% ipython --no-banner

In [1]: import numpy as np

In [2]: import numpy.linalg as la

In [3]: np.set_printoptions(precision=2, suppress=True, linewidth=120)

In [4]: arr = np.load("x.npy")

In [5]: arr
Out[5]: 
array([[-2, -1, -3],
       [-2,  3,  2],
       [ 2,  1, -3]])

In [6]: left, sig, vt = la.svd(arr, full_matrices=False)

In [7]: left.shape, sig.shape, vt.shape
Out[7]: ((3, 3), (3,), (3, 3))

In [8]: (sig > 1e-8).sum()
Out[8]: np.int64(3)

In [9]: sig / sig[0]
Out[9]: array([1.  , 0.64, 0.57])

In [10]: np.round(left.T @ arr @ vt.T, 2) + 0
Out[10]: 
array([[5.1 , 0.  , 0.  ],
       [0.  , 3.26, 0.  ],
       [0.  , 0.  , 2.89]])

In [11]: np.round(vt @ vt.T, 2) + 0
Out[11]: 
array([[1., 0., 0.],
       [0., 1., 0.],
       [0., 0., 1.]])

In [12]: np.cumsum(sig ** 2) / np.sum(sig ** 2)
Out[12]: array([0.58, 0.81, 1.  ])

In [13]: X = np.array([[3, 4], [0, -7]])

In [14]: other = X / la.norm(X, axis=1, keepdims=True)

In [15]: C2 = other @ other.T

In [16]: np.argwhere(np.triu(np.abs(C2) > 0.95, 1))
Out[16]: array([], shape=(0, 2), dtype=int64)

In [17]: r0, r1 = X[1], X[0]

In [18]: r0 @ r1
Out[18]: np.int64(-28)

In [19]: p = (r0 @ r1) / (r0 @ r0) * r0

In [20]: np.round(la.norm(r0 + r1) ** 2 + la.norm(r0 - r1) ** 2, 2)
Out[20]: np.float64(148.0)

In [21]: la.matrix_rank(np.outer(r0, r1))
Out[21]: np.int64(1)
